>>> import numpy as np
>>> np.set_printoptions(precision=1, suppress=True, linewidth=140)
>>> rnd = lambda a: np.round(a, 1) + 0
>>> rng = np.random.default_rng(544)
>>> E = np.eye(3, dtype=int)[rng.permutation(3)] * np.array([0, 0, -2])
>>> E
array([[ 0,  0,  0],
       [ 0,  0,  0],
       [ 0,  0, -2]])
>>> # row 2 dominates
>>> vals, V = np.linalg.eigh(E)
>>> x = np.array([-8, 8, 6])
>>> rnd(np.linalg.eigvalsh(E[1:, 1:]))
array([-2.,  0.])
>>> print(np.abs(E).sum(axis=1).max(), np.abs(vals).max())
2 2.0
>>> rnd(np.linalg.eigvalsh(E).min())
np.float64(-2.0)
>>> [round(float(np.linalg.det(E[:i, :i])), 2) + 0 for i in range(1, 4)]
[0.0, 0.0, 0.0]
>>> rnd(E @ np.linalg.pinv(E) @ E)
array([[ 0.,  0.,  0.],
       [ 0.,  0.,  0.],
       [ 0.,  0., -2.]])
>>> np.linalg.lstsq(E[:-1].T, E[-1])[2]
np.int32(0)
>>> rnd(np.trace(np.linalg.pinv(E) @ E))
np.float64(1.0)
>>> try:
...     np.linalg.inv(E)
... except np.linalg.LinAlgError as e:
...     print(repr(e))
... 
LinAlgError('Singular matrix')
>>> np.abs(np.diag(np.linalg.qr(E)[1])) > 1e-9
array([False, False,  True])
>>> np.linalg.cond(E) > 100
np.True_
>>> np.argsort(-np.linalg.norm(E, axis=0).round(6), kind="stable")[:3]
array([2, 0, 1])
>>> np.linalg.matrix_rank(E, rtol=0.1)
np.int64(1)
>>> [round(float(x), 1) for x in np.linalg.svd(E, compute_uv=False)[:3]]
[2.0, 0.0, 0.0]
>>> X = np.array([[6.0, 1.0, 1.0, 1.0, 1.0],
...     [1.0, 6.0, 1.0, 1.0, 1.0],
...     [1.0, 1.0, 6.0, 1.0, 1.0],
...     [1.0, 1.0, 1.0, 6.0, 1.0],
...     [1.0, 1.0, 1.0, 1.0, 6.0]])
>>> X
array([[6., 1., 1., 1., 1.],
       [1., 6., 1., 1., 1.],
       [1., 1., 6., 1., 1.],
       [1., 1., 1., 6., 1.],
       [1., 1., 1., 1., 6.]])
>>> # symmetric, so the eigenvalues are real
>>> low = np.linalg.cholesky(X)
>>> rnd(np.prod(np.diag(low)) ** 2), rnd(np.linalg.det(X))
(np.float64(6250.0), np.float64(6250.0))
>>> M2 = X / np.linalg.norm(X, axis=1, keepdims=True)
>>> gram = M2 @ M2.T
>>> rnd(gram)
array([[1. , 0.4, 0.4, 0.4, 0.4],
       [0.4, 1. , 0.4, 0.4, 0.4],
       [0.4, 0.4, 1. , 0.4, 0.4],
       [0.4, 0.4, 0.4, 1. , 0.4],
       [0.4, 0.4, 0.4, 0.4, 1. ]])
>>> rnd(np.linalg.norm(M2, axis=1))
array([1., 1., 1., 1., 1.])
>>> rnd(np.degrees(np.arccos(np.clip(gram[0, 4], -1, 1))))
np.float64(68.0)
>>> vals, V = np.linalg.eigh(X)
>>> x = np.array([-5, 9, 7, 4, 6])
>>> rnd(V * np.maximum(vals, 0) @ V.T)
array([[6., 1., 1., 1., 1.],
       [1., 6., 1., 1., 1.],
       [1., 1., 6., 1., 1.],
       [1., 1., 1., 6., 1.],
       [1., 1., 1., 1., 6.]])
>>> rnd(x @ X @ x / (x @ x)), vals[0], vals[-1]
(np.float64(7.1), np.float64(5.0), np.float64(10.0))
>>> print(rnd(V * np.abs(vals) @ V.T))
[[6. 1. 1. 1. 1.]
 [1. 6. 1. 1. 1.]
 [1. 1. 6. 1. 1.]
 [1. 1. 1. 6. 1.]
 [1. 1. 1. 1. 6.]]
>>> (np.sign(V[:, -1].round(6)) == np.sign(V[0, -1].round(6))).astype(int)
array([1, 1, 1, 1, 1])
>>> print(x @ X @ x)
1476.0
>>> rnd(V * np.sqrt(vals) @ V.T)
array([[2.4, 0.2, 0.2, 0.2, 0.2],
       [0.2, 2.4, 0.2, 0.2, 0.2],
       [0.2, 0.2, 2.4, 0.2, 0.2],
       [0.2, 0.2, 0.2, 2.4, 0.2],
       [0.2, 0.2, 0.2, 0.2, 2.4]])
>>> rnd(np.linalg.eigvalsh(X[1:, 1:]))
array([5., 5., 5., 9.])
>>> mat = np.loadtxt("arr.csv", delimiter=",")
>>> mat
array([[6., 0., 0., 0.],
       [1., 1., 0., 0.],
       [0., 0., 6., 0.],
       [0., 0., 1., 1.]])
>>> # triangular, det is the product of the diagonal
>>> x = np.array([5, -5, 4, 1])
>>> h1 = np.maximum(mat @ x, 0)
>>> rnd(np.tanh(mat @ x))
array([1., 0., 1., 1.])
>>> print(np.maximum(mat @ x, 0) - np.maximum(-mat @ x, 0))
[30.  0. 24.  5.]
>>> mat * (h1 > 1e-9)[:, None]
array([[6., 0., 0., 0.],
       [0., 0., 0., 0.],
       [0., 0., 6., 0.],
       [0., 0., 1., 1.]])
>>> mat - mat[0]
array([[ 0.,  0.,  0.,  0.],
       [-5.,  1.,  0.,  0.],
       [-6.,  0.,  6.,  0.],
       [-6.,  0.,  1.,  1.]])
>>> rnd(mat.mean(axis=0))
array([1.8, 0.2, 1.8, 0.2])
>>> mat.sum(axis=1)
array([6., 2., 6., 2.])
>>> mat.sum(axis=0)
array([7., 1., 7., 1.])
>>> rnd(np.linalg.norm(mat))
np.float64(8.7)
>>> np.linalg.matrix_rank(mat)
np.int64(4)
>>> M2 = mat[0, 0] * mat[1:] - np.outer(mat[1:, 0], mat[0])
>>> M2
array([[ 0.,  6.,  0.,  0.],
       [ 0.,  0., 36.,  0.],
       [ 0.,  0.,  6.,  6.]])
>>> print(rnd(mat[:, 0] / mat[0, 0]))
[1.  0.2 0.  0. ]
>>> M2 = mat + rng.integers(-2, 3, (4, 2)) @ rng.integers(-2, 3, (2, 4))
>>> M2
array([[ 0., -4., -1.,  5.],
       [ 7.,  3., -1., -4.],
       [ 0.,  0.,  6.,  0.],
       [ 4.,  0., -1., -1.]])
>>> M2 - mat
array([[-6., -4., -1.,  5.],
       [ 6.,  2., -1., -4.],
       [ 0.,  0.,  0.,  0.],
       [ 4.,  0., -2., -2.]])
>>> np.linalg.matrix_rank(M2 - mat, tol=1e-8)
np.int64(2)
>>> np.abs(M2 - mat).sum(axis=1)
array([16., 13.,  0.,  8.])
>>> W0 = np.loadtxt("case0.csv", delimiter=",")
>>> print(W0)
[[6. 0. 5. 0. 0. 5.]
 [0. 6. 0. 5. 5. 0.]
 [5. 0. 6. 0. 0. 5.]
 [0. 5. 0. 6. 5. 0.]
 [0. 5. 0. 5. 6. 0.]
 [5. 0. 5. 0. 0. 6.]]
>>> # splits into 2 blocks
>>> rnd(np.linalg.norm(W0))
np.float64(22.7)
>>> W0 - W0[0]
array([[ 0.,  0.,  0.,  0.,  0.,  0.],
       [-6.,  6., -5.,  5.,  5., -5.],
       [-1.,  0.,  1.,  0.,  0.,  0.],
       [-6.,  5., -5.,  6.,  5., -5.],
       [-6.,  5., -5.,  5.,  6., -5.],
       [-1.,  0.,  0.,  0.,  0.,  1.]])
>>> np.unravel_index(np.abs(W0).argmax(), W0.shape)
(np.int64(0), np.int64(0))
>>> W0.sum(axis=0)
array([16., 16., 16., 16., 16., 16.])
>>> rnd(W0.mean(axis=0))
array([2.7, 2.7, 2.7, 2.7, 2.7, 2.7])
>>> np.abs(W0).max()
np.float64(6.0)
>>> W0.shape
(6, 6)
>>> print(np.diff(W0, axis=0))
[[-6.  6. -5.  5.  5. -5.]
 [ 5. -6.  6. -5. -5.  5.]
 [-5.  5. -6.  6.  5. -5.]
 [ 0.  0.  0. -1.  1.  0.]
 [ 5. -5.  5. -5. -6.  6.]]
>>> np.count_nonzero(W0)
np.int64(18)
>>> print(np.linalg.matrix_rank(W0))
6
>>> vals, V = np.linalg.eigh(W0)
>>> x = np.array([0, 2, 6, 2, 8, 5])
>>> rnd(np.linalg.eigvalsh(W0[1:, 1:]))
array([ 1.,  1.,  1., 11., 16.])
>>> print(rnd(V * np.abs(vals) @ V.T))
[[6. 0. 5. 0. 0. 5.]
 [0. 6. 0. 5. 5. 0.]
 [5. 0. 6. 0. 0. 5.]
 [0. 5. 0. 6. 5. 0.]
 [0. 5. 0. 5. 6. 0.]
 [5. 0. 5. 0. 0. 6.]]
>>> vals, V = np.linalg.eigh(W0)
>>> print(np.unique(vals.round(6) + 0, return_counts=True)[1])
[4 2]
>>> rnd(vals)
array([ 1.,  1.,  1.,  1., 16., 16.])
>>> rnd(V.T @ V)
array([[1., 0., 0., 0., 0., 0.],
       [0., 1., 0., 0., 0., 0.],
       [0., 0., 1., 0., 0., 0.],
       [0., 0., 0., 1., 0., 0.],
       [0., 0., 0., 0., 1., 0.],
       [0., 0., 0., 0., 0., 1.]])
>>> M = np.load("a.npy")
>>> rnd(M)
array([[-0.2,  2.6, -1.3,  0.6, -0.7, -0.9, -1.6, -3.4],
       [ 0.4,  2.1, -1.7, -0.4, -0.4, -0.9, -2.3, -3.4],
       [-1. , -1.1,  1.9,  1.5, -0.1,  0.9,  2.7,  2.9],
       [ 1.3,  0.6, -2. , -2. ,  0.3, -0.8, -2.8, -2.5],
       [ 0.3, -2.8,  1.2, -0.8,  0.8,  0.9,  1.5,  3.4],
       [-0.1,  2.6, -1.4,  0.5, -0.7, -0.9, -1.7, -3.5],
       [ 1.5, -2.9, -0.3, -2.8,  1.3,  0.4, -0.7,  2. ],
       [ 1.6, -2.8, -0.5, -3. ,  1.3,  0.3, -1.1,  1.7],
       [ 0.2,  2.3, -1.6, -0.1, -0.5, -0.9, -2.1, -3.4],
       [ 1.7, -2.6, -0.8, -3.1,  1.3,  0.2, -1.4,  1.2],
       [-1.5,  2.9,  0.3,  2.8, -1.3, -0.4,  0.8, -1.9],
       [ 0.5,  1.8, -1.8, -0.7, -0.3, -0.9, -2.4, -3.3],
       [-1.7,  0.6,  1.8,  2.8, -0.8,  0.5,  2.8,  1.4],
       [ 0.7,  1.7, -1.8, -0.9, -0.2, -0.9, -2.5, -3.2],
       [ 1.5, -2.9, -0.3, -2.8,  1.3,  0.4, -0.7,  2. ],
       [ 0.3,  2.1, -1.7, -0.3, -0.4, -0.9, -2.2, -3.4],
       [ 0. , -2.5,  1.4, -0.3,  0.6,  0.9,  1.8,  3.5],
       [-1.6,  2.8,  0.5,  3. , -1.3, -0.3,  1.1, -1.7],
       [-1.8,  1.9,  1.3,  3.2, -1.1,  0.1,  2.1, -0.2],
       [-0.4,  2.9, -1.1,  1.1, -0.9, -0.9, -1.3, -3.4],
       [-1.8,  1.8,  1.4,  3.2, -1.1,  0.2,  2.2,  0. ],
       [-1.2,  3.1, -0.3,  2.3, -1.2, -0.6, -0.1, -2.7],
       [ 0. ,  2.5, -1.4,  0.3, -0.6, -0.9, -1.8, -3.5]])
>>> # rank 2
>>> cen = M - M.mean(axis=0)
>>> V = np.linalg.svd(cen)[2][:2]
>>> M2 = cen - cen @ V.T @ V
>>> np.linalg.norm(M2, axis=1).round(6).argmax()
np.int64(0)
>>> rnd(M2.std(axis=0))
array([0., 0., 0., 0., 0., 0., 0., 0.])
>>> rnd((cen @ V.T).std(axis=0))
array([3.7, 3. ])
>>> rnd(np.linalg.norm(M2) / np.linalg.norm(cen))
np.float64(0.0)
>>> print(rnd(np.trace(np.linalg.pinv(M) @ M)))
2.0
>>> try:
...     np.linalg.inv(M)
... except np.linalg.LinAlgError as e:
...     print(repr(e))
... 
LinAlgError('Last 2 dimensions of the array must be square')
>>> np.linalg.lstsq(M[:-1].T, M[-1])[2]
np.int32(2)
>>> J = np.load("run17.npy")
>>> J
array([[1, 0, 0, 0],
       [0, 0, 0, 1],
       [0, 0, 1, 0],
       [0, 1, 0, 0]])
>>> vals, V = np.linalg.eigh(J)
>>> x = np.array([3, 3, 4, 4])
>>> rnd(np.linalg.eigvalsh(J[1:, 1:]))
array([-1.,  1.,  1.])
>>> np.abs(J).sum(axis=1).max(), np.abs(vals).max()
(np.int64(1), np.float64(1.0))
>>> print(rnd(V * np.abs(vals) @ V.T))
[[1. 0. 0. 0.]
 [0. 1. 0. 0.]
 [0. 0. 1. 0.]
 [0. 0. 0. 1.]]
>>> print(x @ J @ x)
49
>>> z = rng.permutation(4)
>>> z
array([0, 1, 3, 2])
>>> M2 = J[z][:, z]
>>> np.trace(M2)
np.int64(2)
>>> np.diag(M2)
array([1, 0, 0, 1])
>>> np.allclose(M2, J)
False
>>> vals, V = np.linalg.eigh(J)
>>> rnd(np.linalg.svd(J, compute_uv=False))
array([1., 1., 1., 1.])
>>> rnd(np.linalg.eigvalsh(J + -1 * np.eye(4)))
array([-2.,  0.,  0.,  0.])
>>> vals.sum(), np.trace(J)
(np.float64(2.0), np.int64(2))
>>> A = np.loadtxt("sample13.csv", delimiter=",")
>>> rnd(A)
array([[-11.2,  -1.7,  -8.1,   4.6,  -5.4, -10.9,  13.9],
       [-10.9,  -9.7,  -3.6,  -0.2,  -0.4,   0.8,   2.7],
       [-11. ,  -9. ,   3. ,   1.7,  -4.2,  -0.7,   2.2],
       [ -2.1,  -1.4,  19.6,   7.3,  -2.2,   6.3,  11.8],
       [  2.9,   3.4,   9.3,   6.7,   7.8,  10.3,  22.1],
       [-18.9, -11.6, -14.1,  -0.7,  -8.5, -12.7,  -0.4],
       [ -3. ,  -6.3,  12.7,   2.8,   3.6,  11.7,   6.7],
       [ -3.3,  -4.1,  10.1,   3.9,   2.4,   8. ,   9.9],
       [  0.8,  -5.2,  29.4,   5.7,   1.6,  17.2,   5.9],
       [ -8.8,  -5.8,   0.7,   2.7,  -1.8,  -0.5,   7.7],
       [ -9.9,  -9.1,   1.2,   0.9,  -1.2,   1.9,   2.9],
       [ -3.4,  -5.5,  17.1,   4.4,   0. ,   9.5,   6.5],
       [ -2.6,  -5.9,  18.4,   4.1,   1.3,  11.7,   6.1],
       [ -8.6,  -3.1,  10.2,   6.6,  -8.2,  -4.4,   9.2],
       [ -9.3, -11.3,   3.7,  -0.4,   0.5,   6.2,  -0.3],
       [ -8.2,  -5.3,  -4.8,   1.7,   1.6,   0.4,   9.8],
       [ -8.6,  -6.3,  -4.7,   1.1,   1.6,   0.9,   8.2],
       [-15.1, -11.6, -10.5,  -1.4,  -3.2,  -4.9,   0.1],
       [-11.3, -10.6,   1.6,   0.5,  -2.8,   1. ,   0.4]])
>>> left, sig, VT = np.linalg.svd(A, full_matrices=False)
>>> np.abs(left[:, 0]).round(6).argmax()
np.int64(8)
>>> print(rnd(sig))
[66.9 54.2 28.9 20.3  0.   0.   0. ]
>>> print(rnd(left.T @ A @ VT.T))
[[66.9  0.   0.   0.   0.   0.   0. ]
 [ 0.  54.2  0.   0.   0.   0.   0. ]
 [ 0.   0.  28.9  0.   0.   0.   0. ]
 [ 0.   0.   0.  20.3  0.   0.   0. ]
 [ 0.   0.   0.   0.   0.   0.   0. ]
 [ 0.   0.   0.   0.   0.   0.   0. ]
 [ 0.   0.   0.   0.   0.   0.   0. ]]
>>> np.allclose(left * sig @ VT, A)
True
>>> rnd(left.T @ left)
array([[1., 0., 0., 0., 0., 0., 0.],
       [0., 1., 0., 0., 0., 0., 0.],
       [0., 0., 1., 0., 0., 0., 0.],
       [0., 0., 0., 1., 0., 0., 0.],
       [0., 0., 0., 0., 1., 0., 0.],
       [0., 0., 0., 0., 0., 1., 0.],
       [0., 0., 0., 0., 0., 0., 1.]])
>>> print(rnd(np.sqrt((sig ** 2).sum())), rnd(np.linalg.norm(A)))
93.1 93.1
>>> left.shape, sig.shape, VT.shape
((19, 7), (7,), (7, 7))
>>> rnd(np.cumsum(sig ** 2) / np.sum(sig ** 2))
array([0.5, 0.9, 1. , 1. , 1. , 1. , 1. ])
